$ python3 -q
>>> import numpy as np
>>> from numpy import linalg as LA
>>> np.set_printoptions(precision=1, suppress=True, linewidth=140, sign=" ")
>>> arr = np.loadtxt("m.csv", delimiter=",")
>>> print(arr)
[[-2.  1.  1.  1.]
 [ 1. -2.  1.  1.]
 [ 1.  1. -2.  1.]
 [ 1.  1.  1. -2.]]
>>> B = arr[0, 0] * arr[1:] - np.outer(arr[1:, 0], arr[0])
>>> print(B)
[[ 0.  3. -3. -3.]
 [ 0. -3.  3. -3.]
 [ 0. -3. -3.  3.]]
>>> print(arr[:, 0] / arr[0, 0])
[ 1.  -0.5 -0.5 -0.5]
>>> print(LA.matrix_rank(B), LA.matrix_rank(arr))
3 4
>>> print(np.flatnonzero(~B.round(6).any(axis=1)))
[]
>>> mat = np.load("case6.npy")
>>> print(mat)
[[ 0  0 -2]
 [ 0  0  3]
 [ 0  0  0]]
>>> B = np.array([[-6, 4], [-2, -4]])
>>> C = np.kron(B, mat)
>>> print(np.round(LA.norm(C, 2), 1), round(float(LA.norm(B, 2) * LA.norm(mat, 2)), 1))
26.1 26.1
>>> print(C.shape)
(6, 6)
>>> Uu, sig, Vh = LA.svd(mat)
>>> V = Vh[:(sig > 1e-8).sum()]
>>> rng = np.random.default_rng(39)
>>> x0 = mat[0] + 5 * mat[2] + rng.integers(2) * np.eye(3)[1]
>>> print(x0)
[ 0.  1. -2.]
>>> print(LA.matrix_rank(np.vstack([mat, x0])))
2
>>> print(np.allclose(V.T @ V @ x0, x0))
False
>>> r = LA.matrix_rank(mat)
>>> print(r)
1
>>> null = LA.svd(mat)[2][r:].T
>>> print(null.shape)
(3, 2)
>>> print([int(LA.matrix_rank(np.delete(mat, i, axis=0))) for i in range(3)])
[1, 1, 1]
>>> print(mat @ null)
[[ 0.  0.]
 [ 0.  0.]
 [ 0.  0.]]
>>> print(null @ null.T)
[[ 1.  0.  0.]
 [ 0.  1.  0.]
 [ 0.  0.  0.]]
>>> print(LA.matrix_rank(mat.T @ mat), LA.matrix_rank(mat @ mat.T))
1 1
>>> z = rng.permutation(3)
>>> print(z)
[ 2  1  0]
>>> B = mat[z][:, z]
>>> print(round(LA.det(B), 1), round(float(LA.det(mat[z])), 1))
0.0 0.0
>>> print(np.allclose(B, mat))
False
>>> print(np.trace(B))
0
>>> print(np.sort(np.abs(LA.eigvals(B))))
[ 0.  0.  0.]
>>> print(B)
[[ 0  0  0]
 [ 3  0  0]
 [-2  0  0]]
>>> data = np.loadtxt("data.csv", delimiter=",")
>>> print(data)
[[ 1.   0.   0.   0. ]
 [ 0.   1.   0.   0. ]
 [ 0.   0.   0.8  0.6]
 [ 0.   0.  -0.6  0.8]]
>>> # 3 groups of indices that never mix
>>> print(np.diff(data, axis=0))
[[-1.   1.   0.   0. ]
 [ 0.  -1.   0.8  0.6]
 [ 0.   0.  -1.4  0.2]]
>>> print(np.count_nonzero(data))
6
>>> print(np.abs(data).max())
1.0
>>> print(round(LA.norm(data), 1))
2.0
>>> print(data - data[0])
[[ 0.   0.   0.   0. ]
 [-1.   1.   0.   0. ]
 [-1.   0.   0.8  0.6]
 [-1.   0.  -0.6  0.8]]
>>> print(LA.matrix_rank(data))
4
>>> print(np.sort(np.abs(LA.eigvals(data))))
[ 1.  1.  1.  1.]
>>> print(data @ data)
[[ 1.   0.   0.   0. ]
 [ 0.   1.   0.   0. ]
 [ 0.   0.   0.3  1. ]
 [ 0.   0.  -1.   0.3]]
>>> print(round(float(LA.det(data)), 1))
1.0
>>> print(LA.matrix_power(data, 2))
[[ 1.   0.   0.   0. ]
 [ 0.   1.   0.   0. ]
 [ 0.   0.   0.3  1. ]
 [ 0.   0.  -1.   0.3]]
>>> print(np.poly(data))
[ 1.  -3.6  5.2 -3.6  1. ]
>>> print(round(LA.det(data.T), 1))
1.0
>>> print(np.kron(np.eye(2, dtype=int), data))
[[ 1.   0.   0.   0.   0.   0.   0.   0. ]
 [ 0.   1.   0.   0.   0.   0.   0.   0. ]
 [ 0.   0.   0.8  0.6  0.   0.   0.   0. ]
 [ 0.   0.  -0.6  0.8  0.   0.  -0.   0. ]
 [ 0.   0.   0.   0.   1.   0.   0.   0. ]
 [ 0.   0.   0.   0.   0.   1.   0.   0. ]
 [ 0.   0.   0.   0.   0.   0.   0.8  0.6]
 [ 0.   0.  -0.   0.   0.   0.  -0.6  0.8]]
>>> print(round(float(np.einsum("ii->", data)), 1))
3.6
>>> F = np.array([[-4, -1, -3],
...     [-3, 0, -2],
...     [0, 3, 1],
...     [0, 3, 1],
...     [0, 3, 1],
...     [-2, 1, -1],
...     [-1, 2, 0],
...     [0, 3, 1]])
>>> Uu, sig, Vh = LA.svd(F)
>>> V = Vh[:(sig > 1e-8).sum()]
>>> x0 = F[2] + -1 * F[6] + rng.integers(2) * np.eye(3)[0]
>>> print(x0)
[ 2.  1.  1.]
>>> print(round(float(LA.norm(x0 - V.T @ V @ x0)), 1))
0.5
>>> print(V.T @ V)
[[ 0.7 -0.1  0.4]
 [-0.1  0.9  0.2]
 [ 0.4  0.2  0.4]]
>>> print(LA.matrix_rank(np.vstack([F, x0])))
3
>>> Uu, sig = LA.svd(F)
Traceback (most recent call last):
  File "<python-input-64>", line 1, in <module>
    Uu, sig = LA.svd(F)
    ^^^^^^^
ValueError: too many values to unpack (expected 2)
>>> Uu, sig, Vh = LA.svd(F, full_matrices=False)
>>> print(np.cumsum(sig ** 2) / np.sum(sig ** 2))
[ 0.6  1.   1. ]
>>> print(np.abs(Vh[0]))
[ 0.5  0.7  0.5]
>>> print(sig.round(1) + 0)
[ 7.3  6.1  0. ]
>>> print((sig > 1e-8).sum())
2
>>> r = LA.matrix_rank(F)
>>> print(r)
2
>>> null = LA.svd(F)[2][r:].T
>>> print(LA.matrix_rank(F.T @ F), LA.matrix_rank(F @ F.T))
2 2
>>> print(np.round(F @ null, 1) + 0)
[[ 0.]
 [ 0.]
 [ 0.]
 [ 0.]
 [ 0.]
 [ 0.]
 [ 0.]
 [ 0.]]
>>> print(np.allclose(F @ null, 0))
True
>>> print([int(LA.matrix_rank(F[:i])) for i in range(1, len(F) + 1)])
[1, 2, 2, 2, 2, 2, 2, 2]
>>> print(null @ null.T)
[[ 0.3  0.1 -0.4]
 [ 0.1  0.1 -0.2]
 [-0.4 -0.2  0.6]]
>>> print(null[:, 0] / null[np.abs(null[:, 0]).round(6).argmax(), 0])
[-0.7 -0.3  1. ]
>>> K = np.load("layer15.npy")
>>> print(K)
[[ 3  1  3]
 [ 0 -1 -1]
 [ 3  3  0]
 [-2 -3  3]
 [-1  3  1]
 [ 1  2  3]
 [ 1  2 -1]
 [ 2 -1  1]
 [ 3 -1  1]]
>>> B = np.c_[K[:, :2] @ np.array([[2, 1], [0, -3]]), np.array([3, -2, 1, -3, -2, -5, -4, -2, -4])]
>>> print(B)
[[  6   0   3]
 [  0   3  -2]
 [  6  -6   1]
 [ -4   7  -3]
 [ -2 -10  -2]
 [  2  -5  -5]
 [  2  -5  -4]
 [  4   5  -2]
 [  6   6  -4]]
>>> print(np.round(LA.norm(B - K @ LA.lstsq(K, B)[0], axis=0), 1) + 0)
[ 0.   0.   8.9]
>>> u = np.array([5, 2, 0])
>>> print(np.correlate(K[1], K[4], "full"))
[ 0 -1 -4 -2  1]
>>> print(np.cross(K[1, :3], K[4, :3]))
[ 2  1 -1]
>>> print(np.convolve(K[1], u))
[ 0 -5 -7 -2  0]
>>> print(np.polyval(u, K[1]))
[ 0  3  3]
>>> hat = K @ LA.solve(K.T @ K, K.T)
>>> print(LA.matrix_rank(np.eye(9) - hat))
6
>>> print(np.diag(hat))
[ 0.4  0.1  0.4  0.6  0.4  0.4  0.1  0.2  0.4]
>>> print(np.round(LA.eigvalsh(hat), 1) + 0)
[ 0.  0.  0.  0.  0.  0.  1.  1.  1.]
>>> print(np.trace(hat))
3.0
>>> print(hat.round(1) + 0)
[[ 0.4 -0.1  0.2  0.1  0.   0.3  0.   0.2  0.2]
 [-0.1  0.1  0.  -0.1 -0.2 -0.2  0.   0.   0.1]
 [ 0.2  0.   0.4 -0.3  0.1  0.1  0.2  0.1  0.1]
 [ 0.1 -0.1 -0.3  0.6  0.   0.2 -0.3  0.1  0. ]
 [ 0.  -0.2  0.1  0.   0.4  0.3  0.1 -0.2 -0.3]
 [ 0.3 -0.2  0.1  0.2  0.3  0.4  0.   0.   0. ]
 [ 0.   0.   0.2 -0.3  0.1  0.   0.1  0.   0. ]
 [ 0.2  0.   0.1  0.1 -0.2  0.   0.   0.2  0.3]
 [ 0.2  0.1  0.1  0.  -0.3  0.   0.   0.3  0.4]]
>>> M = np.array([[1, -1, 1], [1, 0, 0], [1, 1, 1], [1, 2, 4], [1, 3, 9]])
>>> Q = M.astype(float).copy()
>>> for j in range(3):
...     Q[:, j] -= Q[:, :j] @ (Q[:, :j].T @ Q[:, j])
...     Q[:, j] /= LA.norm(Q[:, j])
... 
>>> print(Q)
[[ 0.4 -0.6  0.5]
 [ 0.4 -0.3 -0.3]
 [ 0.4  0.  -0.5]
 [ 0.4  0.3 -0.3]
 [ 0.4  0.6  0.5]]
>>> print(np.round(Q.T @ M, 1) + 0)
[[ 2.2  2.2  6.7]
 [ 0.   3.2  6.3]
 [ 0.   0.   3.7]]
>>> T = np.stack([M, -2 * M, M[::-1]])
>>> print(T.shape)
(3, 5, 3)
>>> print((T @ M.T).shape)
(3, 5, 5)
>>> print(T.sum(axis=0))
[[ 0  4  8]
 [ 0  2  4]
 [ 0  0  0]
 [ 0 -2 -4]
 [ 0 -4 -8]]
>>> print(LA.matrix_rank(T.reshape(3, -1)))
2
>>> u = np.array([-2, -3, 1, -2, 0, 1])
>>> E = np.outer(rng.normal(size=23), u) + 0.1 * rng.normal(size=(23, 6))
>>> print(E.round(1) + 0)
[[ 1.7  2.6 -0.9  1.7  0.1 -0.7]
 [ 2.5  3.4 -1.2  2.4  0.  -1. ]
 [-0.7 -0.9  0.3 -0.7  0.   0.5]
 [-1.  -1.3  0.3 -0.9  0.1  0.5]
 [-3.8 -5.8  1.9 -3.7  0.   2. ]
 [ 1.1  1.9 -0.5  1.2 -0.1 -0.8]
 [-0.9 -1.2  0.3 -0.9 -0.1  0.3]
 [-0.4 -0.6  0.2 -0.3  0.1  0.2]
 [ 0.3  0.7 -0.3  0.5  0.  -0.1]
 [ 2.6  3.8 -1.2  2.5  0.  -1.2]
 [ 2.9  4.4 -1.4  3.   0.1 -1.3]
 [-3.8 -5.8  1.9 -3.9  0.   2.1]
 [ 0.9  1.5 -0.6  1.1  0.1 -0.3]
 [-4.1 -6.   2.1 -4.2  0.   2. ]
 [-1.3 -2.2  0.7 -1.4  0.   0.7]
 [ 1.1  1.8 -0.6  1.3  0.1 -0.6]
 [-0.7 -1.6  0.2 -0.9  0.   0.5]
 [ 3.   4.6 -1.4  3.   0.1 -1.5]
 [ 0.9  1.4 -0.3  0.8  0.  -0.4]
 [-0.1 -0.1  0.  -0.1 -0.2  0.1]
 [-0.8 -1.   0.4 -0.7  0.   0.3]
 [ 1.1  1.4 -0.5  1.1 -0.1 -0.4]
 [ 1.9  3.  -0.9  2.  -0.1 -1. ]]
>>> D = LA.norm(E[:, None] - E[None], axis=-1)
>>> print(np.unravel_index(D.round(6).argmax(), D.shape))
(np.int64(13), np.int64(17))
>>> print(LA.norm(E - E.mean(axis=0), axis=1))
[ 3.5  4.9  1.7  2.2  8.6  2.4  2.1  1.   0.7  5.2  6.1  8.7  1.9  9.1  3.3  2.4  2.3  6.3  1.7  0.5  1.7  1.9  4.1]
>>> print(D.shape)
(23, 23)
>>> print(D[18].round(6).argsort(kind="stable")[:4])
[ 18  21  12   5]
>>> print(D[18])
[  1.9   3.2   3.4   3.9  10.2   0.8   3.7   2.7   1.    3.6   4.5  10.4   0.4  10.8   5.    0.8   3.9   4.7   0.    2.1   3.4   0.4   2.4]
>>> print(LA.norm(E, axis=1))
[ 3.8  5.1  1.5  2.   8.3  2.6  1.8  0.8  1.   5.5  6.4  8.5  2.2  8.9  3.1  2.7  2.   6.5  1.9  0.3  1.5  2.1  4.3]
>>> print((D + 1e9 * np.eye(23)).round(6).argmin(axis=1))
[ 22   9  20   6  11  15   3  19  18   1  17   4  21  11  16   5   3  10  21   7   2  12   0]
